$ ipython --no-banner

In [1]: import numpy as np

In [2]: np.set_printoptions(precision=1, suppress=True, linewidth=140)

In [3]: m1 = np.maximum(np.array([[5, 0, 4],
   ...:     [5, 3, 2],
   ...:     [1, 3, 5],
   ...:     [3, 5, 1],
   ...:     [4, 1, 4],
   ...:     [0, 3, 0],
   ...:     [0, 0, 5],
   ...:     [5, 5, 5],
   ...:     [2, 1, 5],
   ...:     [3, 3, 3],
   ...:     [3, 2, 0],
   ...:     [1, 4, 5],
   ...:     [4, 0, 1],
   ...:     [2, 5, 2],
   ...:     [1, 5, 5],
   ...:     [3, 4, 2],
   ...:     [2, 5, 0],
   ...:     [5, 4, 1],
   ...:     [3, 1, 1],
   ...:     [2, 4, 1],
   ...:     [0, 0, 5],
   ...:     [4, 3, 0],
   ...:     [0, 1, 4],
   ...:     [3, 1, 5]]) @ np.array([[0, 1, 0, 2, 1, 0, 1, 0, 0, 0, 2],
   ...:     [2, 2, 2, 0, 2, 0, 0, 0, 0, 2, 2],
   ...:     [2, 2, 0, 0, 0, 0, 2, 2, 0, 2, 0]]) + np.array([1, 1, 1, 2, 1, 1, 3, 1, 4, 4, 4]), 0)

In [4]: m1
Out[4]: 
array([[ 9, 14,  1, 12,  6,  1, 16,  9,  4, 12, 14],
       [11, 16,  7, 12, 12,  1, 12,  5,  4, 14, 20],
       [17, 18,  7,  4,  8,  1, 14, 11,  4, 20, 12],
       [13, 16, 11,  8, 14,  1,  8,  3,  4, 16, 20],
       [11, 15,  3, 10,  7,  1, 15,  9,  4, 14, 14],
       [ 7,  7,  7,  2,  7,  1,  3,  1,  4, 10, 10],
       [11, 11,  1,  2,  1,  1, 13, 11,  4, 14,  4],
       [21, 26, 11, 12, 16,  1, 18, 11,  4, 24, 24],
       [13, 15,  3,  6,  5,  1, 15, 11,  4, 16, 10],
       [13, 16,  7,  8, 10,  1, 12,  7,  4, 16, 16],
       [ 5,  8,  5,  8,  8,  1,  6,  1,  4,  8, 14],
       [19, 20,  9,  4, 10,  1, 14, 11,  4, 22, 14],
       [ 3,  7,  1, 10,  5,  1,  9,  3,  4,  6, 12],
       [15, 17, 11,  6, 13,  1,  9,  5,  4, 18, 18],
       [21, 22, 11,  4, 12,  1, 14, 11,  4, 24, 16],
       [13, 16,  9,  8, 12,  1, 10,  5,  4, 16, 18],
       [11, 13, 11,  6, 13,  1,  5,  1,  4, 14, 18],
       [11, 16,  9, 12, 14,  1, 10,  3,  4, 14, 22],
       [ 5,  8,  3,  8,  6,  1,  8,  3,  4,  8, 12],
       [11, 13,  9,  6, 11,  1,  7,  3,  4, 14, 16],
       [11, 11,  1,  2,  1,  1, 13, 11,  4, 14,  4],
       [ 7, 11,  7, 10, 11,  1,  7,  1,  4, 10, 18],
       [11, 11,  3,  2,  3,  1, 11,  9,  4, 14,  6],
       [13, 16,  3,  8,  6,  1, 16, 11,  4, 16, 12]])

In [5]: Y = m1 / np.linalg.norm(m1, axis=1, keepdims=True)

In [6]: C2 = Y @ Y.T

In [7]: C2[23]
Out[7]: array([1. , 0.9, 1. , 0.9, 1. , 0.8, 1. , 1. , 1. , 1. , 0.9, 1. , 0.9, 0.9, 1. , 0.9, 0.8, 0.9, 0.9, 0.9, 1. , 0.9, 1. , 1. ])

In [8]: (C2 - 2 * np.eye(24)).round(6).argmax(axis=1)
Out[8]: array([ 4, 17, 11, 19,  0, 16, 20,  9, 23,  7, 21, 14, 18, 19, 11, 19,  3, 21,  1,  3,  6, 10,  8,  8])

In [9]: np.linalg.norm(Y, axis=1)
Out[9]: array([1., 1., 1., 1., 1., 1., 1., 1., 1., 1., 1., 1., 1., 1., 1., 1., 1., 1., 1., 1., 1., 1., 1., 1.])

In [10]: def softmax(z):
    ...:     e = np.exp(z - z.max(axis=-1, keepdims=True))
    ...:     return e / e.sum(axis=-1, keepdims=True)
    ...: 

In [11]: np.round(softmax(m1[2]), 1) + 0
Out[11]: array([0. , 0.1, 0. , 0. , 0. , 0. , 0. , 0. , 0. , 0.8, 0. ])

In [12]: scores = m1 @ m1.T / np.sqrt(11)

In [13]: softmax(scores)[2] @ m1
Out[13]: array([21., 26., 11., 12., 16.,  1., 18., 11.,  4., 24., 24.])

In [14]: softmax(scores).round(6).argmax(axis=1)
Out[14]: array([7, 7, 7, 7, 7, 7, 7, 7, 7, 7, 7, 7, 7, 7, 7, 7, 7, 7, 7, 7, 7, 7, 7, 7])

In [15]: M = np.loadtxt("data.csv", delimiter=",")

In [16]: M
Out[16]: 
array([[-3.,  3.,  3.,  0., -1.,  2., -2.,  3.,  2.,  3.],
       [ 0.,  2., -1.,  1.,  3.,  3.,  3.,  0., -1.,  1.],
       [-2.,  0.,  0., -2., -2.,  2.,  0.,  1., -1., -1.],
       [-1.,  0., -3., -3.,  0.,  2., -3., -3., -2., -2.],
       [ 1.,  0., -3., -3.,  1., -2., -2.,  0., -3.,  0.],
       [-1.,  0.,  1.,  2.,  3.,  3.,  0.,  0., -1., -1.],
       [-3., -1.,  1., -3.,  0.,  0., -2., -3.,  2., -1.],
       [ 0.,  0., -1.,  3.,  1., -2.,  1.,  1.,  1., -1.],
       [ 1.,  3.,  3., -1., -1.,  3., -3., -3., -1., -3.],
       [ 1.,  2.,  1., -2., -2., -1.,  3., -1.,  2., -2.]])

In [17]: print(M.reshape(2, -1))
[[-3.  3.  3.  0. -1.  2. -2.  3.  2.  3.  0.  2. -1.  1.  3.  3.  3.  0. -1.  1. -2.  0.  0. -2. -2.  2.  0.  1. -1. -1. -1.  0. -3. -3.
   0.  2. -3. -3. -2. -2.  1.  0. -3. -3.  1. -2. -2.  0. -3.  0.]
 [-1.  0.  1.  2.  3.  3.  0.  0. -1. -1. -3. -1.  1. -3.  0.  0. -2. -3.  2. -1.  0.  0. -1.  3.  1. -2.  1.  1.  1. -1.  1.  3.  3. -1.
  -1.  3. -3. -3. -1. -3.  1.  2.  1. -2. -2. -1.  3. -1.  2. -2.]]

In [18]: M.reshape(-1, 2)
Out[18]: 
array([[-3.,  3.],
       [ 3.,  0.],
       [-1.,  2.],
       [-2.,  3.],
       [ 2.,  3.],
       [ 0.,  2.],
       [-1.,  1.],
       [ 3.,  3.],
       [ 3.,  0.],
       [-1.,  1.],
       [-2.,  0.],
       [ 0., -2.],
       [-2.,  2.],
       [ 0.,  1.],
       [-1., -1.],
       [-1.,  0.],
       [-3., -3.],
       [ 0.,  2.],
       [-3., -3.],
       [-2., -2.],
       [ 1.,  0.],
       [-3., -3.],
       [ 1., -2.],
       [-2.,  0.],
       [-3.,  0.],
       [-1.,  0.],
       [ 1.,  2.],
       [ 3.,  3.],
       [ 0.,  0.],
       [-1., -1.],
       [-3., -1.],
       [ 1., -3.],
       [ 0.,  0.],
       [-2., -3.],
       [ 2., -1.],
       [ 0.,  0.],
       [-1.,  3.],
       [ 1., -2.],
       [ 1.,  1.],
       [ 1., -1.],
       [ 1.,  3.],
       [ 3., -1.],
       [-1.,  3.],
       [-3., -3.],
       [-1., -3.],
       [ 1.,  2.],
       [ 1., -2.],
       [-2., -1.],
       [ 3., -1.],
       [ 2., -2.]])

In [19]: t3 = M.reshape(10, 2, -1)

In [20]: t3[:, 0]
Out[20]: 
array([[-3.,  3.,  3.,  0., -1.],
       [ 0.,  2., -1.,  1.,  3.],
       [-2.,  0.,  0., -2., -2.],
       [-1.,  0., -3., -3.,  0.],
       [ 1.,  0., -3., -3.,  1.],
       [-1.,  0.,  1.,  2.,  3.],
       [-3., -1.,  1., -3.,  0.],
       [ 0.,  0., -1.,  3.,  1.],
       [ 1.,  3.,  3., -1., -1.],
       [ 1.,  2.,  1., -2., -2.]])

In [21]: np.swapaxes(t3, 1, 2)[0]
Out[21]: 
array([[-3.,  2.],
       [ 3., -2.],
       [ 3.,  3.],
       [ 0.,  2.],
       [-1.,  3.]])

In [22]: t3.transpose(1, 0, 2)
Out[22]: 
array([[[-3.,  3.,  3.,  0., -1.],
        [ 0.,  2., -1.,  1.,  3.],
        [-2.,  0.,  0., -2., -2.],
        [-1.,  0., -3., -3.,  0.],
        [ 1.,  0., -3., -3.,  1.],
        [-1.,  0.,  1.,  2.,  3.],
        [-3., -1.,  1., -3.,  0.],
        [ 0.,  0., -1.,  3.,  1.],
        [ 1.,  3.,  3., -1., -1.],
        [ 1.,  2.,  1., -2., -2.]],

       [[ 2., -2.,  3.,  2.,  3.],
        [ 3.,  3.,  0., -1.,  1.],
        [ 2.,  0.,  1., -1., -1.],
        [ 2., -3., -3., -2., -2.],
        [-2., -2.,  0., -3.,  0.],
        [ 3.,  0.,  0., -1., -1.],
        [ 0., -2., -3.,  2., -1.],
        [-2.,  1.,  1.,  1., -1.],
        [ 3., -3., -3., -1., -3.],
        [-1.,  3., -1.,  2., -2.]]])

In [23]: u, r1 = M[5], M[0]

In [24]: u @ u
Out[24]: np.float64(26.0)

In [25]: p = (u @ r1) / (u @ u) * u

In [26]: np.round((r1 - p) @ u, 1)
Out[26]: np.float64(-0.0)

In [27]: np.linalg.matrix_rank(np.outer(u, r1))
Out[27]: np.int64(1)

In [28]: r1 - p
Out[28]: array([-2.8,  3. ,  2.8, -0.3, -1.5,  1.5, -2. ,  3. ,  2.2,  3.2])

In [29]: W0 = np.array([[0, 1, 0, 0, 0, 0],
    ...:     [2, -1, 0, 0, 0, 0],
    ...:     [-2, -1, 0, 0, 0, 0],
    ...:     [0, 0, 0, 1, 0, 0],
    ...:     [0, 0, 2, -1, 0, 0],
    ...:     [0, 0, -2, -1, 0, 0],
    ...:     [0, 0, 0, 0, 0, 1],
    ...:     [0, 0, 0, 0, 2, -1],
    ...:     [0, 0, 0, 0, -2, -1]])

In [30]: Y = W0 / np.linalg.norm(W0, axis=1, keepdims=True)

In [31]: C2 = Y @ Y.T

In [32]: C2[2]
Out[32]: array([-0.4, -0.6,  1. ,  0. ,  0. ,  0. ,  0. ,  0. ,  0. ])

In [33]: np.linalg.pinv(W0)
Out[33]: 
array([[ 0. ,  0.2, -0.2,  0. ,  0. ,  0. ,  0. ,  0. ,  0. ],
       [ 0.3, -0.3, -0.3,  0. ,  0. ,  0. ,  0. ,  0. ,  0. ],
       [ 0. ,  0. ,  0. ,  0. ,  0.2, -0.2,  0. ,  0. ,  0. ],
       [ 0. ,  0. ,  0. ,  0.3, -0.3, -0.3,  0. ,  0. ,  0. ],
       [ 0. ,  0. ,  0. ,  0. ,  0. ,  0. ,  0. ,  0.2, -0.2],
       [ 0. ,  0. ,  0. ,  0. ,  0. ,  0. ,  0.3, -0.3, -0.3]])

In [34]: np.linalg.norm(W0, axis=0)
Out[34]: array([2.8, 1.7, 2.8, 1.7, 2.8, 1.7])

In [35]: np.linalg.svd(W0, compute_uv=False)
Out[35]: array([2.8, 2.8, 2.8, 1.7, 1.7, 1.7])

In [36]: O, R = np.linalg.qr(M)

In [37]: np.allclose(R.T @ R, M.T @ M)
Out[37]: True

In [38]: np.round(O.T @ O, 1) + 0
Out[38]: 
array([[1., 0., 0., 0., 0., 0., 0., 0., 0., 0.],
       [0., 1., 0., 0., 0., 0., 0., 0., 0., 0.],
       [0., 0., 1., 0., 0., 0., 0., 0., 0., 0.],
       [0., 0., 0., 1., 0., 0., 0., 0., 0., 0.],
       [0., 0., 0., 0., 1., 0., 0., 0., 0., 0.],
       [0., 0., 0., 0., 0., 1., 0., 0., 0., 0.],
       [0., 0., 0., 0., 0., 0., 1., 0., 0., 0.],
       [0., 0., 0., 0., 0., 0., 0., 1., 0., 0.],
       [0., 0., 0., 0., 0., 0., 0., 0., 1., 0.],
       [0., 0., 0., 0., 0., 0., 0., 0., 0., 1.]])

In [39]: u = np.array([3, -2, 3])

In [40]: print(np.polyval(u, W0[8]))
[ 3  3  3  3 19  8]

In [41]: np.convolve(W0[8], u)
Out[41]: array([ 0,  0,  0,  0, -6,  1, -4, -3])

In [42]: np.correlate(W0[8], W0[4], "full")
Out[42]: array([ 0,  0,  0,  0,  0,  0,  2, -3, -2,  0,  0])

In [43]: np.array([np.convolve(row, u, "same") for row in W0])
Out[43]: 
array([[ 3, -2,  3,  0,  0,  0],
       [-7,  8, -3,  0,  0,  0],
       [ 1, -4, -3,  0,  0,  0],
       [ 0,  0,  3, -2,  3,  0],
       [ 0,  6, -7,  8, -3,  0],
       [ 0, -6,  1, -4, -3,  0],
       [ 0,  0,  0,  0,  3, -2],
       [ 0,  0,  0,  6, -7,  8],
       [ 0,  0,  0, -6,  1, -4]])

In [44]: F = np.loadtxt("arr.csv", delimiter=",")

In [45]: F
Out[45]: 
array([[ 1.4,  1.9, -1.5, 10. ,  3.9,  0.9,  1.1, -1.7,  3.2, -4.2, -1.7],
       [-0.1,  1.4, -0.2, -7.3, -3. , -0.3, -0.6,  2.9, -2.8,  1.8,  1.1],
       [ 1.1,  0.3, -0.6,  3.2,  0.9,  0. ,  0.4, -1.1,  1.7, -1.6, -1.7],
       [ 5. , -2.1, -4. , -1.5, -1.6, -1.8, -1.1, -0.1,  0.5,  1.1, -7.4],
       [ 0.2, -1.3, -0.3,  6.8,  3.6,  0.8,  0.9, -2.5,  2.6, -2.2, -2.1],
       [-0.4, -0.3,  1.5,  0.8,  1. ,  0.8,  0.2, -0.4,  0.6,  0.1,  0.9],
       [-2.1, -1.2,  1.5, -6.7, -2.1, -0.2, -0.5,  1.1, -2.2,  2.8,  2.7],
       [ 2.2,  3.9, -2.7,  4.8,  0.2,  0.8,  0.2,  0.6,  1.3, -4. , -2.5],
       [-0.2,  5.1, -0.9, -2.1, -1.5,  0.4, -0.2,  2.5, -1.1, -2.4,  2.1],
       [-5.4,  4.6,  3.4,  5.3,  2.8,  2.1,  1.6,  0.1, -0.6, -3.9,  7.8],
       [ 3.4, -4.8, -1.5, -4.8, -2.3, -2.1, -1.4, -0.2, -0.3,  4. , -5.5],
       [-0.3,  0.5,  0.4, -9.1, -3.5, -0.2, -0.8,  2.9, -2.7,  2.6,  0.4],
       [-2.4,  5.1,  0.4, -0.6, -0.6,  1.1,  0. ,  2.4, -1.5, -2.9,  5.6],
       [-0.2,  1.5, -0.3,  2.3,  0.3,  0.5,  0.1,  0. ,  0.5, -1.2,  0.3],
       [ 1.3,  1.5, -1.5,  4.9,  1.2, -0.1,  0.4, -0.3,  1.4, -3.1, -0.8],
       [ 0.8, -2.1,  0.4, -5.5, -2.3, -0.6, -0.9,  1.2, -0.9,  3.2, -1.7],
       [ 1.8, -1. , -1.6, -7.1, -3.4, -1.1, -1.2,  1.9, -2.1,  3. , -2.5],
       [ 0. , -7.1,  1.3,  4.9,  3.2, -0.5,  0.3, -4.4,  2.5,  2.7, -3.1],
       [-2.2,  1.7,  1.3, -7.4, -3. , -0.1, -0.7,  2.9, -2.4,  1.9,  4. ],
       [-0.8,  1.7, -0.2, -7.4, -3. , -0.8, -0.8,  2.9, -2.2,  1.1,  1.3],
       [-2.4, -5.4,  2.8, -1.6,  1. , -0.2, -0.6, -2. , -0.1,  4. ,  1.8],
       [ 2.4, -6.5, -0.5, -1.5,  0. , -1.4, -1. , -2.1,  0.8,  4.1, -5.1],
       [-3.3,  0.6,  2.9,  4.4,  3.2,  1.7,  0.9, -1.4,  0.5, -1.4,  4.2],
       [ 0.4, -2.4,  0.6, -4.1, -1.4, -0.6, -0.8,  0.7, -0.9,  2.8, -1.2],
       [ 3.8, -5.5, -2.1, -3.9, -1.6, -2. , -1.7, -0.6,  0.3,  3.8, -6.6],
       [-5.7, -2.4,  5.7, -6. , -0.5,  0. , -0.4, -0.2, -2.4,  4.4,  6.2],
       [-4.4,  4.9,  3.1,  4.7,  2.6,  2.4,  2.2, -0.1,  0.3, -4.3,  8.1],
       [-1.1, -0.5,  1.2, -8.6, -2.5, -0.5, -0.4,  2.3, -2.4,  3.3,  1.6],
       [ 0.7,  0. , -0.7, 14.2,  6.1,  1. ,  1.4, -4.5,  3.8, -5.1, -2.1],
       [ 4. , -3.8, -2.5, -7. , -3.6, -1.6, -1.2,  0.7, -0.3,  4.1, -6.3],
       [-1. ,  4.1,  0.6,  5.8,  1.8,  1.4,  1.4, -0.1,  0.8, -4.6,  3. ]])

In [46]: Xs = (F - F.mean(axis=0)) / F.std(axis=0)

In [47]: np.argwhere(np.abs(Xs) > 2)
Out[47]: 
array([[ 3,  0],
       [ 3,  2],
       [ 9,  0],
       [17,  1],
       [17,  7],
       [25,  0],
       [25,  2],
       [26,  5],
       [26,  6],
       [26, 10],
       [28,  3],
       [28,  4],
       [28,  7],
       [28,  8]])

In [48]: Xs.std(axis=0)
Out[48]: array([1., 1., 1., 1., 1., 1., 1., 1., 1., 1., 1.])

In [49]: b = np.linalg.lstsq(np.delete(Xs, 0, axis=1), Xs[:, 0])[0]

In [50]: b.round(1) + 0
Out[50]: array([-0.2, -0.3,  0.1, -0.3,  0. ,  0.1,  0.2,  0.2, -0.1, -0.7])
